% python3 -q
>>> import numpy as np
>>> np.set_printoptions(precision=2, suppress=True, linewidth=140)
>>> tidy = lambda a: np.round(a, 2) + 0
>>> A = np.loadtxt("out5.csv", delimiter=",")
>>> A
array([[-0.4 , -0.53,  1.6 , -0.6 ,  0.2 ,  1.  ],
       [-2.  ,  1.24,  0.1 , -0.4 , -0.4 ,  1.  ],
       [ 2.5 ,  3.9 , -0.3 ,  0.7 , -1.3 , -0.8 ],
       [-0.7 , -1.8 ,  0.2 , -0.2 ,  0.6 ,  2.1 ],
       [ 1.  , -1.44,  0.9 , -1.1 ,  0.5 , -1.2 ],
       [-1.1 , -0.56,  0.4 ,  1.  ,  0.2 ,  0.8 ],
       [ 0.1 ,  1.2 , -1.  , -0.1 , -0.4 , -0.1 ],
       [ 0.4 , -6.91, -0.4 ,  1.6 ,  2.3 , -1.3 ],
       [-0.6 ,  2.38,  0.5 ,  1.3 , -0.8 ,  0.1 ],
       [ 0.  , -1.79, -0.5 ,  0.6 ,  0.6 ,  0.7 ],
       [ 0.5 , -0.55, -2.  ,  0.6 ,  0.2 ,  0.  ],
       [-0.7 ,  4.49, -1.1 , -0.2 , -1.5 ,  0.9 ],
       [ 0.9 , -0.8 ,  0.  , -0.2 ,  0.3 ,  0.6 ],
       [-1.4 , -5.67,  0.2 , -2.5 ,  1.9 , -0.8 ],
       [ 0.2 ,  3.89,  0.7 , -0.5 , -1.3 , -1.2 ],
       [ 0.  ,  0.43, -1.5 ,  1.1 , -0.1 , -0.8 ],
       [-1.  ,  0.65, -0.9 , -1.3 , -0.2 , -0.1 ],
       [-0.4 , -0.32,  2.  , -0.4 ,  0.1 ,  0.  ],
       [-1.7 ,  6.55, -1.  ,  0.2 , -2.2 , -0.3 ],
       [-0.2 , -2.69,  0.6 ,  1.4 ,  0.9 ,  1.  ],
       [ 0.9 ,  3.63, -0.9 ,  1.2 , -1.2 , -0.8 ],
       [ 0.9 ,  1.56,  0.8 , -0.3 , -0.5 ,  0.3 ],
       [ 0.1 ,  2.36, -0.4 , -0.7 , -0.8 , -1.6 ],
       [ 0.  , -2.94,  0.1 ,  0.2 ,  1.  ,  0.8 ],
       [-0.2 , -2.42, -0.9 ,  0.2 ,  0.8 , -0.3 ],
       [ 1.1 , -3.93, -0.1 , -0.6 ,  1.3 ,  0.7 ],
       [-0.6 ,  1.27,  0.6 ,  1.  , -0.4 ,  0.2 ],
       [-1.2 ,  3.63, -1.6 ,  0.5 , -1.2 ,  1.7 ],
       [-1.  ,  2.01, -1.  ,  0.7 , -0.7 , -1.  ],
       [ 0.5 , -7.48, -0.7 , -0.8 ,  2.5 , -1.  ],
       [-0.2 , -3.25,  0.4 ,  0.  ,  1.1 , -0.2 ],
       [-0.1 ,  2.44,  0.6 , -0.6 , -0.8 ,  0.2 ],
       [ 0.  , -4.82,  0.8 ,  0.1 ,  1.6 ,  0.5 ],
       [ 1.  , -2.42,  1.4 , -0.5 ,  0.8 ,  1.2 ],
       [ 1.8 ,  0.01,  0.6 , -2.2 ,  0.  ,  1.8 ],
       [ 2.8 , -1.5 , -0.6 , -1.3 ,  0.5 ,  1.9 ],
       [-1.  , -0.29,  1.2 ,  1.2 ,  0.1 ,  2.1 ],
       [-2.5 ,  0.51, -0.7 , -1.6 , -0.2 ,  0.5 ],
       [ 1.4 ,  0.45,  0.  ,  0.8 , -0.1 , -1.3 ],
       [ 1.3 ,  4.54,  0.1 ,  1.2 , -1.5 ,  1.3 ],
       [ 0.1 , -2.74,  0.3 , -1.  ,  0.9 , -0.2 ],
       [ 2.1 ,  3.27, -0.8 ,  0.3 , -1.1 , -0.6 ],
       [ 1.3 ,  0.94,  1.6 ,  0.4 , -0.3 , -1.2 ],
       [-1.3 , -5.39, -2.  ,  0.9 ,  1.8 , -0.1 ],
       [ 0.1 ,  4.14, -0.6 , -0.2 , -1.4 , -0.2 ],
       [-0.5 ,  1.81,  0.1 ,  0.8 , -0.6 ,  0.  ]])
>>> z = A[:, 5] > np.median(A[:, 5])
>>> f = A[z].mean(axis=0) - A[~z].mean(axis=0)
>>> tidy(f)
array([-0.2 , -0.05,  0.57, -0.05,  0.02,  1.6 ])
>>> ((A - A.mean(axis=0)) @ f > 0).astype(int)
array([1, 1, 0, 1, 0, 1, 0, 0, 1, 1, 0, 1, 1, 0, 0, 0, 0, 1, 0, 1, 0, 1, 0, 1, 0, 1, 1, 1, 0, 0, 0, 1, 1, 1, 1, 1, 1, 1, 0, 1, 0, 0, 0, 0,
       0, 0])
>>> np.argsort(-np.abs(f).round(6), kind="stable")
array([5, 2, 0, 1, 3, 4])
>>> z.astype(int)
array([1, 1, 0, 1, 0, 1, 0, 0, 1, 1, 0, 1, 1, 0, 0, 0, 0, 0, 0, 1, 0, 1, 0, 1, 0, 1, 1, 1, 0, 0, 0, 1, 1, 1, 1, 1, 1, 1, 0, 1, 0, 0, 0, 0,
       0, 0])
>>> tidy((((A - A.mean(axis=0)) @ f > 0) == z).mean())
np.float64(0.98)
>>> vec = np.array([4, -4, 7, -3, 0, -8])
>>> np.sign((A @ vec).round(6))
array([ 1., -1., -1., -1.,  1., -1., -1.,  1., -1., -1., -1., -1.,  1.,  1.,  1., -1., -1.,  1., -1.,  1., -1.,  1.,  1.,  1.,  1.,  1.,
       -1., -1., -1.,  1.,  1., -1.,  1.,  1.,  1.,  1., -1., -1.,  1., -1.,  1., -1.,  1.,  1., -1., -1.])
>>> A @ np.eye(6)[2]
array([ 1.6,  0.1, -0.3,  0.2,  0.9,  0.4, -1. , -0.4,  0.5, -0.5, -2. , -1.1,  0. ,  0.2,  0.7, -1.5, -0.9,  2. , -1. ,  0.6, -0.9,  0.8,
       -0.4,  0.1, -0.9, -0.1,  0.6, -1.6, -1. , -0.7,  0.4,  0.6,  0.8,  1.4,  0.6, -0.6,  1.2, -0.7,  0. ,  0.1,  0.3, -0.8,  1.6, -2. ,
       -0.6,  0.1])
>>> mat = np.loadtxt("mat.csv", delimiter=",")
>>> mat
array([[ 0.,  0.,  1.,  0.,  2.,  2.,  0.,  0.,  0.],
       [ 0.,  1.,  1.,  2.,  1.,  1.,  0.,  2.,  1.],
       [ 1.,  2.,  1.,  2.,  0.,  2.,  0.,  0.,  0.],
       [ 2.,  2.,  2.,  2.,  2.,  2.,  0.,  1.,  0.],
       [ 0.,  1.,  0.,  2.,  0.,  2.,  2.,  1.,  1.],
       [ 0.,  2.,  0.,  2.,  2.,  1.,  0.,  1.,  2.],
       [ 2.,  1.,  0.,  2.,  0.,  0.,  1.,  0.,  1.],
       [ 0.,  2.,  1.,  0.,  2.,  1.,  1.,  1.,  2.],
       [ 1.,  2.,  1.,  0.,  0.,  1.,  0.,  0.,  2.],
       [ 1.,  2.,  1.,  1.,  0.,  1.,  1.,  1.,  0.],
       [ 1.,  1.,  2.,  0.,  2.,  2.,  2.,  2.,  1.],
       [ 0., -3., -2., -6., -1., -1.,  0., -6., -3.]])
>>> proj = mat @ np.linalg.solve(mat.T @ mat, mat.T)
>>> tidy(proj @ mat[:, 5])
array([ 2.,  1.,  2.,  2.,  2.,  1.,  0.,  1.,  1.,  1.,  2., -1.])
>>> tidy(np.linalg.eigvalsh(proj))
array([0., 0., 0., 1., 1., 1., 1., 1., 1., 1., 1., 1.])
>>> tidy(np.trace(proj))
np.float64(9.0)
>>> vec = np.array([1, 1, -3, -1, 3, 3, 2, 3, 3])
>>> mat @ (2 * vec)
array([ 18.,  22.,   8.,  22.,  30.,  36.,  12.,  38.,  18.,  14.,  42., -48.])
>>> mat @ vec
array([  9.,  11.,   4.,  11.,  15.,  18.,   6.,  19.,   9.,   7.,  21., -24.])
>>> (mat @ vec).argmax()
np.int64(10)
>>> vec @ mat
Traceback (most recent call last):
  File "<python-input-25>", line 1, in <module>
    vec @ mat
    ~~~~^~~~~
ValueError: matmul: Input operand 1 has a mismatch in its core dimension 0, with gufunc signature (n?,k),(k,m?)->(n?,m?) (size 12 is different from 9)
>>> np.linalg.norm(mat @ vec) <= np.linalg.norm(mat, 2) * np.linalg.norm(vec) + 1e-9
np.True_
>>> np.einsum("ij,j->i", mat, vec)
array([  9.,  11.,   4.,  11.,  15.,  18.,   6.,  19.,   9.,   7.,  21., -24.])
>>> T = np.stack([mat, -2 * mat, mat[::-1]])
>>> (T @ mat.T).shape
(3, 12, 12)
>>> np.einsum("bij,cij->bc", T, T)
array([[ 261., -522.,   86.],
       [-522., 1044., -172.],
       [  86., -172.,  261.]])
>>> T.sum(axis=0)
array([[ 0., -3., -3., -6., -3., -3.,  0., -6., -3.],
       [ 1.,  0.,  1., -2.,  1.,  1.,  2.,  0.,  0.],
       [ 0.,  0.,  0., -1.,  0., -1.,  1.,  1.,  0.],
       [-1.,  0., -1., -2., -2., -1.,  0., -1.,  2.],
       [ 0.,  1.,  1., -2.,  2., -1., -1.,  0.,  1.],
       [ 2., -1.,  0.,  0., -2., -1.,  1., -1., -1.],
       [-2.,  1.,  0.,  0.,  2.,  1., -1.,  1.,  1.],
       [ 0., -1., -1.,  2., -2.,  1.,  1.,  0., -1.],
       [ 1.,  0.,  1.,  2.,  2.,  1.,  0.,  1., -2.],
       [ 0.,  0.,  0.,  1.,  0.,  1., -1., -1.,  0.],
       [-1.,  0., -1.,  2., -1., -1., -2.,  0.,  0.],
       [ 0.,  3.,  3.,  6.,  3.,  3.,  0.,  6.,  3.]])
>>> np.linalg.matrix_rank(T.reshape(3, -1))
np.int64(2)
>>> q, r_ = np.linalg.qr(mat)
>>> q.shape, r_.shape
((12, 9), (9, 9))
>>> tidy(abs(r_[0, 0])), tidy(np.linalg.norm(mat[:, 0]))
(np.float64(3.46), np.float64(3.46))
>>> tidy(q.T @ q)
array([[1., 0., 0., 0., 0., 0., 0., 0., 0.],
       [0., 1., 0., 0., 0., 0., 0., 0., 0.],
       [0., 0., 1., 0., 0., 0., 0., 0., 0.],
       [0., 0., 0., 1., 0., 0., 0., 0., 0.],
       [0., 0., 0., 0., 1., 0., 0., 0., 0.],
       [0., 0., 0., 0., 0., 1., 0., 0., 0.],
       [0., 0., 0., 0., 0., 0., 1., 0., 0.],
       [0., 0., 0., 0., 0., 0., 0., 1., 0.],
       [0., 0., 0., 0., 0., 0., 0., 0., 1.]])
>>> tidy(q @ r_)
array([[ 0.,  0.,  1.,  0.,  2.,  2.,  0.,  0.,  0.],
       [ 0.,  1.,  1.,  2.,  1.,  1.,  0.,  2.,  1.],
       [ 1.,  2.,  1.,  2.,  0.,  2.,  0.,  0.,  0.],
       [ 2.,  2.,  2.,  2.,  2.,  2.,  0.,  1.,  0.],
       [ 0.,  1.,  0.,  2.,  0.,  2.,  2.,  1.,  1.],
       [ 0.,  2.,  0.,  2.,  2.,  1.,  0.,  1.,  2.],
       [ 2.,  1.,  0.,  2.,  0.,  0.,  1.,  0.,  1.],
       [ 0.,  2.,  1.,  0.,  2.,  1.,  1.,  1.,  2.],
       [ 1.,  2.,  1.,  0.,  0.,  1.,  0.,  0.,  2.],
       [ 1.,  2.,  1.,  1.,  0.,  1.,  1.,  1.,  0.],
       [ 1.,  1.,  2.,  0.,  2.,  2.,  2.,  2.,  1.],
       [ 0., -3., -2., -6., -1., -1.,  0., -6., -3.]])
>>> tidy(np.abs(np.diag(r_)))
array([3.46, 4.79, 2.39, 4.61, 2.97, 2.51, 2.57, 0.68, 1.91])
>>> Y = np.c_[mat[:, :6] @ np.array([[3, 0, -2, -3, -5, -4],
...     [1, -1, 2, 4, 5, -1],
...     [4, 3, -5, 4, 0, 0],
...     [2, 5, 4, 4, 3, -1],
...     [-3, 3, -3, 3, 3, 4],
...     [-2, -5, -3, -3, 5, -3]]), np.array([1, 2, 1, 1, 2, 0, 2, 1, 1, 1, 0, 2])]
>>> Y
array([[ -6.,  -1., -17.,   4.,  16.,   2.,   1.],
       [  4.,  10.,  -1.,  16.,  19.,  -2.,   2.],
       [  9.,   1.,  -1.,  11.,  21., -14.,   1.],
       [ 10.,  10., -14.,  18.,  22., -10.,   1.],
       [  1.,  -1.,   4.,   6.,  21.,  -9.,   2.],
       [ -2.,   9.,   3.,  19.,  27.,   1.,   0.],
       [ 11.,   9.,   6.,   6.,   1., -11.,   2.],
       [ -2.,   2., -10.,  15.,  21.,   3.,   1.],
       [  7.,  -4.,  -6.,   6.,  10.,  -9.,   1.],
       [  9.,   1.,  -2.,  10.,  13., -10.,   1.],
       [  2.,   1., -22.,   9.,  16.,  -3.,   0.],
       [-18., -31., -14., -44., -41.,   8.,   2.]])
>>> tidy(np.linalg.norm(np.linalg.qr(mat)[0].T @ Y, axis=0) ** 2 / ((Y ** 2).sum(axis=0) + 1e-12))
array([1.  , 1.  , 1.  , 1.  , 1.  , 1.  , 0.71])
>>> tidy(np.linalg.lstsq(mat, Y[:, 0])[0])
array([ 3.,  1.,  4.,  2., -3., -2.,  0.,  0.,  0.])
>>> feats = np.load("case14.npy")
>>> feats
array([[-1.7 ,  2.49,  2.27,  2.64,  1.95],
       [-0.36,  0.77, -0.89, -1.97, -4.43],
       [ 1.07,  3.62, -1.49, -2.91,  0.25],
       [ 0.99,  2.26, -1.83, -2.35,  3.16],
       [ 0.16,  0.72,  1.14, -4.62,  1.34],
       [-1.17, -3.62, -1.66, -2.73, -0.53],
       [-3.65, -0.17, -2.22,  1.89, -1.77],
       [ 1.58,  0.6 ,  2.72,  3.11, -2.25],
       [-0.35, -2.17, -2.74, -1.5 , -3.23],
       [-0.73,  2.48, -3.62,  1.68, -1.55],
       [-0.6 ,  2.16, -3.59,  2.66,  0.  ],
       [-0.75, -2.4 , -2.56, -0.33, -3.47],
       [-0.07, -3.37,  1.77,  1.08,  3.06],
       [ 1.47, -3.64,  0.09,  2.92,  1.02],
       [ 0.12,  3.61,  0.6 , -2.12, -2.67],
       [-4.6 , -0.89,  1.34, -0.24, -1.08],
       [-0.16, -1.8 ,  1.43,  1.36,  4.22],
       [-3.79, -1.89,  1.16,  1.89,  1.46],
       [ 2.32, -2.05,  3.03, -2.2 ,  1.17],
       [ 2.46, -0.8 ,  0.8 , -1.02,  4.08],
       [ 1.09,  2.35, -0.42, -2.28,  3.59],
       [ 2.08,  3.52,  2.83,  0.24,  0.47],
       [-2.39, -1.81,  1.26,  3.79,  0.25],
       [-0.05,  0.74,  0.23,  2.81, -4.06],
       [ 2.01,  2.6 , -0.68, -0.34, -3.69],
       [ 2.28,  2.39,  3.65, -0.86, -0.2 ],
       [-0.51,  2.57, -0.93,  2.4 ,  3.39],
       [-0.68, -4.67,  1.58,  0.22,  0.46],
       [ 3.32, -2.21, -1.71,  2.41,  0.62],
       [-3.02, -1.7 ,  0.31, -2.91, -2.1 ],
       [ 1.54, -2.01,  1.22, -3.73,  1.79],
       [ 0.36,  2.46, -2.66,  3.4 , -0.48],
       [ 1.25, -2.81,  2.53,  2.28, -1.99],
       [ 0.6 ,  3.73, -1.75,  2.73,  0.45],
       [ 1.17,  1.77,  1.27,  4.28, -0.76],
       [-3.38, -0.82, -2.64,  2.13,  1.15],
       [ 0.02,  0.07, -2.65,  2.38, -3.51],
       [ 0.85,  1.37, -0.52,  4.65, -0.68],
       [-0.93, -1.63, -1.72,  3.43, -2.6 ],
       [-1.34, -0.31,  1.77,  2.44,  3.74],
       [ 2.92,  1.37, -1.85, -0.82, -3.24],
       [ 0.73, -3.14,  1.52, -3.23,  1.35],
       [-3.23,  0.69,  3.16,  1.89, -0.76],
       [-1.98, -0.41,  4.17,  1.86, -0.29],
       [-2.85, -1.57,  2.95, -2.2 ,  0.95],
       [-1.89, -2.91,  0.19, -3.34,  1.32],
       [ 2.66, -0.49, -3.25,  2.65,  0.26],
       [-0.11,  0.52,  4.15,  0.57,  2.68]])
>>> Y = np.array([[0, -2], [0, -2], [1, -1], [3, -2], [0, 0]])
>>> np.linalg.matrix_rank(np.vstack([feats, Y.T]))
np.int64(5)
>>> tidy(np.einsum("ij->j", feats))
array([-7.24, -4.43,  7.76, 24.09, -1.16])
>>> tidy(np.einsum("ij,ij->i", feats, feats))
array([25.02, 25.02, 25.  , 24.94, 24.98, 24.96, 24.98, 24.99, 25.02, 25.01, 24.99, 25.03, 25.02, 24.99, 25.03, 24.97, 24.97, 24.99, 24.97,
       25.02, 24.97, 25.  , 25.  , 24.98, 24.99, 25.01, 24.98, 25.03, 25.02, 24.98, 25.02, 25.05, 25.02, 24.99, 25.01, 24.93, 25.01, 24.95,
       25.01, 24.97, 25.  , 24.96, 25.04, 25.02, 25.03, 24.97, 24.97, 25.01])
>>> np.vstack([feats, Y.T]).shape
(50, 5)
>>> np.linalg.matrix_rank(feats @ Y)
np.int64(2)
>>> Y @ feats
Traceback (most recent call last):
  File "<python-input-51>", line 1, in <module>
    Y @ feats
    ~~^~~~~~~
ValueError: matmul: Input operand 1 has a mismatch in its core dimension 0, with gufunc signature (n?,k),(k,m?)->(n?,m?) (size 48 is different from 2)
